$ ipython --no-banner

In [1]: import numpy as np

In [2]: np.set_printoptions(precision=2, suppress=True, linewidth=120)

In [3]: m1 = np.array([[-0.13, -0.66, -0.71, 1.72],
   ...:     [0.37, 0.14, -1.59, -0.02],
   ...:     [-0.91, -1.08, 1.01, -1.2],
   ...:     [-0.04, 0.4, 0.64, -1.31],
   ...:     [-0.93, 1.53, -0.29, 0.16]])

In [4]: out = m1 / np.linalg.norm(m1, axis=1, keepdims=True)

In [5]: cov = out @ out.T

In [6]: cov
Out[6]: 
array([[ 1.  ,  0.29, -0.47, -0.99, -0.11],
       [ 0.29,  1.  , -0.6 , -0.38,  0.11],
       [-0.47, -0.6 ,  1.  ,  0.57, -0.34],
       [-0.99, -0.38,  0.57,  1.  ,  0.09],
       [-0.11,  0.11, -0.34,  0.09,  1.  ]])

In [7]: np.argwhere(np.triu(np.abs(cov) > 0.95, 1))
Out[7]: array([[0, 3]])

In [8]: print((cov - 2 * np.eye(5)).round(6).argmax(axis=1))
[1 0 3 2 1]

In [9]: cov[4]
Out[9]: array([-0.11,  0.11, -0.34,  0.09,  1.  ])

In [10]: np.round(np.trace(np.linalg.pinv(cov) @ cov), 2)
Out[10]: np.float64(4.0)

In [11]: hat = m1 @ np.linalg.solve(m1.T @ m1, m1.T)

In [12]: hat @ m1[:, 2]
Out[12]: array([-0.71, -1.59,  1.01,  0.64, -0.29])

In [13]: hat.round(2) + 0
Out[13]: 
array([[ 0.68, -0.02,  0.04, -0.47,  0.01],
       [-0.02,  1.  ,  0.  , -0.02,  0.  ],
       [ 0.04,  0.  ,  0.99,  0.06,  0.  ],
       [-0.47, -0.02,  0.06,  0.33,  0.02],
       [ 0.01,  0.  ,  0.  ,  0.02,  1.  ]])

In [14]: np.linalg.matrix_rank(np.eye(5) - hat)
Out[14]: np.int64(1)

In [15]: rng = np.random.default_rng(883)

In [16]: z = rng.permutation(5)

In [17]: z
Out[17]: array([1, 4, 2, 3, 0])

In [18]: out = hat[z][:, z]

In [19]: np.trace(out)
Out[19]: np.float64(4.0)

In [20]: print(np.allclose(out, hat))
False

In [21]: out.round(2) + 0
Out[21]: 
array([[ 1.  ,  0.  ,  0.  , -0.02, -0.02],
       [ 0.  ,  1.  ,  0.  ,  0.02,  0.01],
       [ 0.  ,  0.  ,  0.99,  0.06,  0.04],
       [-0.02,  0.02,  0.06,  0.33, -0.47],
       [-0.02,  0.01,  0.04, -0.47,  0.68]])

In [22]: np.diag(out)
Out[22]: array([1.  , 1.  , 0.99, 0.33, 0.68])

In [23]: round(np.linalg.det(out), 2), round(float(np.linalg.det(hat[z])), 2)
Out[23]: (np.float64(-0.0), -0.0)

In [24]: x = np.array([1, 1, 1, 3, 1])

In [25]: print(np.linalg.eigvalsh(2 * out - np.eye(5)))
[-1.  1.  1.  1.  1.]

In [26]: np.trace(out)
Out[26]: np.float64(4.0)

In [27]: mat = np.loadtxt("sample11.csv", delimiter=",")

In [28]: mat
Out[28]: 
array([[1., 0.],
       [0., 1.]])

In [29]: np.linalg.matrix_power(mat, 2)
Out[29]: 
array([[1., 0.],
       [0., 1.]])

In [30]: mat.sum(axis=1)
Out[30]: array([1., 1.])

In [31]: pr = np.eye(2)[1]

In [32]: for _ in range(4):
    ...:     pr = pr @ mat
    ...:     print(pr.round(2))
    ...: 
[0. 1.]
[0. 1.]
[0. 1.]
[0. 1.]

In [33]: mat.T @ mat
Out[33]: 
array([[1., 0.],
       [0., 1.]])

In [34]: mat @ mat.T
Out[34]: 
array([[1., 0.],
       [0., 1.]])

In [35]: np.linalg.norm(mat, axis=0)
Out[35]: array([1., 1.])

In [36]: np.linalg.pinv(mat)
Out[36]: 
array([[1., 0.],
       [0., 1.]])

In [37]: O, V = np.linalg.qr(mat[:, :1])[0], np.linalg.qr(mat[:, 1:])[0]

In [38]: s = np.linalg.svd(O.T @ V, compute_uv=False)

In [39]: round(float(np.linalg.norm(O @ O.T - V @ V.T, 2)), 2)
Out[39]: 1.0

In [40]: (s > 0.9).sum()
Out[40]: np.int64(0)

In [41]: s
Out[41]: array([0.])

In [42]: np.degrees(np.arccos(s.clip(0, 1)))
Out[42]: array([90.])

In [43]: vals, V = np.linalg.eigh(mat)

In [44]: print(vals)
[1. 1.]

In [45]: V.T @ V
Out[45]: 
array([[1., 0.],
       [0., 1.]])

In [46]: print(np.linalg.svd(mat, compute_uv=False))
[1. 1.]

In [47]: Uu, s = np.linalg.svd(mat)
ValueError: too many values to unpack (expected 2)


In [48]: Uu, s, VT = np.linalg.svd(mat, full_matrices=False)

In [49]: VT @ VT.T
Out[49]: 
array([[1., 0.],
       [0., 1.]])

In [50]: Uu.T @ mat @ VT.T
Out[50]: 
array([[1., 0.],
       [0., 1.]])

In [51]: print(Uu.T @ Uu)
[[1. 0.]
 [0. 1.]]
